% ipython --no-banner

In [1]: import numpy as np

In [2]: np.set_printoptions(precision=3, suppress=True, linewidth=140, sign=" ")

In [3]: X = np.load("block19.npy")

In [4]: X
Out[4]: 
array([[ 14,  25,  22,  14,  16,  16,  22,  12,  20,   7],
       [ 25,  51,  45,  38,  33,  33,  43,  23,  46,  23],
       [ 22,  45,  76,  53,  38,  38,  62,  13,  59,  33],
       [ 14,  38,  53,  51,  29,  29,  42,  11,  50,  34],
       [ 16,  33,  38,  29,  28,  28,  36,  15,  39,  25],
       [ 16,  33,  38,  29,  28,  28,  36,  15,  39,  25],
       [ 22,  43,  62,  42,  36,  36,  54,  16,  52,  29],
       [ 12,  23,  13,  11,  15,  15,  16,  13,  18,   9],
       [ 20,  46,  59,  50,  39,  39,  52,  18,  59,  40],
       [  7,  23,  33,  34,  25,  25,  29,   9,  40,  35]])

In [5]: vals, vecs = np.linalg.eigh(X)

In [6]: vec = np.array([3, 3, -2, -1, 2, -2, -2, 0, -2, -3])

In [7]: np.abs(X).sum(axis=1).max(), round(np.abs(vals).max(), 3)
Out[7]: (np.int64(439), np.float64(341.735))

In [8]: (np.sign(vecs[:, -1].round(6)) == np.sign(vecs[0, -1].round(6))).astype(int)
Out[8]: array([ 1,  1,  1,  1,  1,  1,  1,  1,  1,  1])

In [9]: vals, vecs = np.linalg.eigvalsh(X)
---------------------------------------------------------------------------
ValueError                                Traceback (most recent call last)
Cell In[9], line 1
----> 1 vals, vecs = np.linalg.eigvalsh(X)

ValueError: too many values to unpack (expected 2)

In [10]: vals, vecs = np.linalg.eigh(X)

In [11]: print(np.round(np.linalg.svd(X, compute_uv=False), 3) + 0)
[ 341.735   32.645   23.111   11.509    0.       0.       0.       0.       0.       0.   ]

In [12]: np.abs(vecs[:, -1])
Out[12]: array([ 0.158,  0.341,  0.437,  0.347,  0.275,  0.275,  0.383,  0.132,  0.41 ,  0.253])

In [13]: np.round(vals.sum(), 3), np.trace(X)
Out[13]: (np.float64(409.0), np.int64(409))

In [14]: np.round(np.linalg.eigvalsh(X @ X), 3) + 0
Out[14]: array([      0.   ,       0.   ,       0.   ,       0.   ,       0.   ,       0.   ,     132.449,     534.136,    1065.703,  116782.712])
